$ python -q
>>> import numpy as np
>>> import numpy.linalg as la
>>> np.set_printoptions(precision=2, suppress=True, linewidth=140)
>>> def rd(a):
...     return np.round(a, 2) + 0
... 
>>> mat = np.loadtxt("w.csv", delimiter=",")
>>> mat
array([[0., 0., 0., 0., 0., 0., 0., 1., 0., 0., 0., 0., 0., 0.],
       [0., 0., 0., 0., 0., 0., 0., 0., 1., 0., 0., 0., 0., 0.],
       [0., 0., 0., 0., 1., 0., 0., 0., 0., 0., 0., 0., 0., 0.],
       [0., 0., 1., 0., 0., 0., 0., 0., 0., 0., 0., 0., 0., 0.],
       [0., 0., 0., 0., 0., 0., 0., 0., 0., 0., 0., 1., 0., 0.],
       [0., 0., 0., 0., 0., 0., 0., 0., 0., 0., 0., 0., 1., 0.],
       [0., 0., 0., 0., 0., 0., 0., 0., 0., 0., 1., 0., 0., 0.],
       [0., 0., 0., 0., 0., 0., 0., 0., 0., 1., 0., 0., 0., 0.],
       [0., 0., 0., 0., 0., 1., 0., 0., 0., 0., 0., 0., 0., 0.],
       [0., 0., 0., 0., 0., 0., 0., 0., 0., 0., 0., 0., 0., 1.],
       [0., 0., 0., 0., 0., 0., 1., 0., 0., 0., 0., 0., 0., 0.],
       [0., 1., 0., 0., 0., 0., 0., 0., 0., 0., 0., 0., 0., 0.],
       [1., 0., 0., 0., 0., 0., 0., 0., 0., 0., 0., 0., 0., 0.],
       [0., 0., 0., 1., 0., 0., 0., 0., 0., 0., 0., 0., 0., 0.]])
>>> # rows sum to 1
>>> vec = np.array([-2, -1, 5, 2, -2, 1, -8, 6, 5, -5, -7, -2, -7, -8])
>>> y = mat @ vec
>>> y
array([ 6.,  5., -2.,  5., -2., -7., -7., -5.,  1., -8., -8., -1., -2.,  2.])
>>> rd(la.solve(mat, y))
array([-2., -1.,  5.,  2., -2.,  1., -8.,  6.,  5., -5., -7., -2., -7., -8.])
>>> np.allclose(mat, mat.T)
False
>>> la.determinant(mat)
Traceback (most recent call last):
  File "<python-input-12>", line 1, in <module>
    la.determinant(mat)
    ^^^^^^^^^^^^^^
AttributeError: module 'numpy.linalg' has no attribute 'determinant'
>>> F = np.loadtxt("out8.csv", delimiter=",")
>>> F
array([[-1., -2.,  0., -2., -2.,  0.,  0., -2.,  0.,  0., -2.],
       [-2., -1.,  0., -2., -2.,  0.,  0., -2.,  0.,  0., -2.],
       [ 0.,  0., -1.,  0.,  0., -2., -2.,  0., -2., -2.,  0.],
       [-2., -2.,  0., -1., -2.,  0.,  0., -2.,  0.,  0., -2.],
       [-2., -2.,  0., -2., -1.,  0.,  0., -2.,  0.,  0., -2.],
       [ 0.,  0., -2.,  0.,  0., -1., -2.,  0., -2., -2.,  0.],
       [ 0.,  0., -2.,  0.,  0., -2., -1.,  0., -2., -2.,  0.],
       [-2., -2.,  0., -2., -2.,  0.,  0., -1.,  0.,  0., -2.],
       [ 0.,  0., -2.,  0.,  0., -2., -2.,  0., -1., -2.,  0.],
       [ 0.,  0., -2.,  0.,  0., -2., -2.,  0., -2., -1.,  0.],
       [-2., -2.,  0., -2., -2.,  0.,  0., -2.,  0.,  0., -1.]])
>>> # 2 blocks once reordered
>>> vals, evecs = la.eigh(F)
>>> vec = np.array([9, 2, 0, 1, 6, 0, 2, 6, 0, 8, 9])
>>> rd(la.eigvalsh(F[1:, 1:]))
array([-9., -9.,  1.,  1.,  1.,  1.,  1.,  1.,  1.,  1.])
>>> rd(evecs * np.abs(vals) @ evecs.T)
array([[2.67, 1.67, 0.  , 1.67, 1.67, 0.  , 0.  , 1.67, 0.  , 0.  , 1.67],
       [1.67, 2.67, 0.  , 1.67, 1.67, 0.  , 0.  , 1.67, 0.  , 0.  , 1.67],
       [0.  , 0.  , 2.6 , 0.  , 0.  , 1.6 , 1.6 , 0.  , 1.6 , 1.6 , 0.  ],
       [1.67, 1.67, 0.  , 2.67, 1.67, 0.  , 0.  , 1.67, 0.  , 0.  , 1.67],
       [1.67, 1.67, 0.  , 1.67, 2.67, 0.  , 0.  , 1.67, 0.  , 0.  , 1.67],
       [0.  , 0.  , 1.6 , 0.  , 0.  , 2.6 , 1.6 , 0.  , 1.6 , 1.6 , 0.  ],
       [0.  , 0.  , 1.6 , 0.  , 0.  , 1.6 , 2.6 , 0.  , 1.6 , 1.6 , 0.  ],
       [1.67, 1.67, 0.  , 1.67, 1.67, 0.  , 0.  , 2.67, 0.  , 0.  , 1.67],
       [0.  , 0.  , 1.6 , 0.  , 0.  , 1.6 , 1.6 , 0.  , 2.6 , 1.6 , 0.  ],
       [0.  , 0.  , 1.6 , 0.  , 0.  , 1.6 , 1.6 , 0.  , 1.6 , 2.6 , 0.  ],
       [1.67, 1.67, 0.  , 1.67, 1.67, 0.  , 0.  , 1.67, 0.  , 0.  , 2.67]])
>>> rd(evecs * np.maximum(vals, 0) @ evecs.T)
array([[ 0.83, -0.17,  0.  , -0.17, -0.17,  0.  ,  0.  , -0.17,  0.  ,  0.  , -0.17],
       [-0.17,  0.83,  0.  , -0.17, -0.17,  0.  ,  0.  , -0.17,  0.  ,  0.  , -0.17],
       [ 0.  ,  0.  ,  0.8 ,  0.  ,  0.  , -0.2 , -0.2 ,  0.  , -0.2 , -0.2 ,  0.  ],
       [-0.17, -0.17,  0.  ,  0.83, -0.17,  0.  ,  0.  , -0.17,  0.  ,  0.  , -0.17],
       [-0.17, -0.17,  0.  , -0.17,  0.83,  0.  ,  0.  , -0.17,  0.  ,  0.  , -0.17],
       [ 0.  ,  0.  , -0.2 ,  0.  ,  0.  ,  0.8 , -0.2 ,  0.  , -0.2 , -0.2 ,  0.  ],
       [ 0.  ,  0.  , -0.2 ,  0.  ,  0.  , -0.2 ,  0.8 ,  0.  , -0.2 , -0.2 ,  0.  ],
       [-0.17, -0.17,  0.  , -0.17, -0.17,  0.  ,  0.  ,  0.83,  0.  ,  0.  , -0.17],
       [ 0.  ,  0.  , -0.2 ,  0.  ,  0.  , -0.2 , -0.2 ,  0.  ,  0.8 , -0.2 ,  0.  ],
       [ 0.  ,  0.  , -0.2 ,  0.  ,  0.  , -0.2 , -0.2 ,  0.  , -0.2 ,  0.8 ,  0.  ],
       [-0.17, -0.17,  0.  , -0.17, -0.17,  0.  ,  0.  , -0.17,  0.  ,  0.  ,  0.83]])
>>> vec @ F @ vec
np.float64(-2071.0)
